$ python3 -q
>>> import numpy as np
>>> import numpy.linalg as la
>>> np.set_printoptions(precision=2, suppress=True, linewidth=140, sign=" ")
>>> def rd(a):
...     return np.round(a, 2) + 0
... 
>>> J = np.loadtxt("dump.csv", delimiter=",")
>>> print(J)
[[  4.   3.   2.   3.]
 [  2.   1.   5.   4.]
 [  5.   4.   1.   2.]
 [ -2.   0. -13.  -9.]]
>>> other = J[0, 0] * J[1:] - np.outer(J[1:, 0], J[0])
>>> other
array([[  0.,  -2.,  16.,  10.],
       [  0.,   1.,  -6.,  -7.],
       [  0.,   6., -48., -30.]])
>>> np.flatnonzero(~other.round(6).any(axis=1))
array([], dtype=int64)
>>> J[:, 0] / J[0, 0]
array([ 1.  ,  0.5 ,  1.25, -0.5 ])
>>> rank = la.matrix_rank(J)
>>> print(rank)
3
>>> ns = la.svd(J)[2][rank:].T
>>> [int(la.matrix_rank(J[:i])) for i in range(1, len(J) + 1)]
[1, 2, 3, 3]
>>> np.allclose(J @ ns, 0)
True
>>> rd(ns @ ns.T)
array([[ 0.41, -0.49, -0.04, -0.04],
       [-0.49,  0.58,  0.04,  0.04],
       [-0.04,  0.04,  0.  ,  0.  ],
       [-0.04,  0.04,  0.  ,  0.  ]])
>>> la.matrix_rank(J.T @ J), la.matrix_rank(J @ J.T)
(np.int64(3), np.int64(3))
>>> Uu, sig, VT = la.svd(J)
>>> print(np.argmax(sig[:-1] / (sig[1:] + 1e-6)) + 1)
3
>>> other = Uu[:, :3] @ np.diag(sig[:3]) @ VT[:3]
>>> rd(np.abs(J - other).max())
np.float64(0.0)
>>> rd(la.norm(J - other, 2)), rd(sig[3])
(np.float64(0.0), np.float64(0.0))
>>> print(la.matrix_rank(J, rtol=0.05))
2
>>> data = np.load("sample8.npy")
>>> print(data)
[[  79   99   72  114]
 [  99  146   98  137]
 [  72   98   91  122]
 [ 114  137  122  255]]
>>> print(data.ravel(order="F"))
[  79   99   72  114   99  146   98  137   72   98   91  122  114  137  122  255]
>>> blk = data.reshape(4, 2, -1)
>>> np.swapaxes(blk, 1, 2)[2]
array([[  72,   91],
       [  98,  122]])
>>> blk[:, 0]
array([[  79,   99],
       [  99,  146],
       [  72,   98],
       [ 114,  137]])
>>> np.einsum("ihd,jhd->hij", blk, blk).shape
(2, 4, 4)
>>> blk.shape
(4, 2, 2)
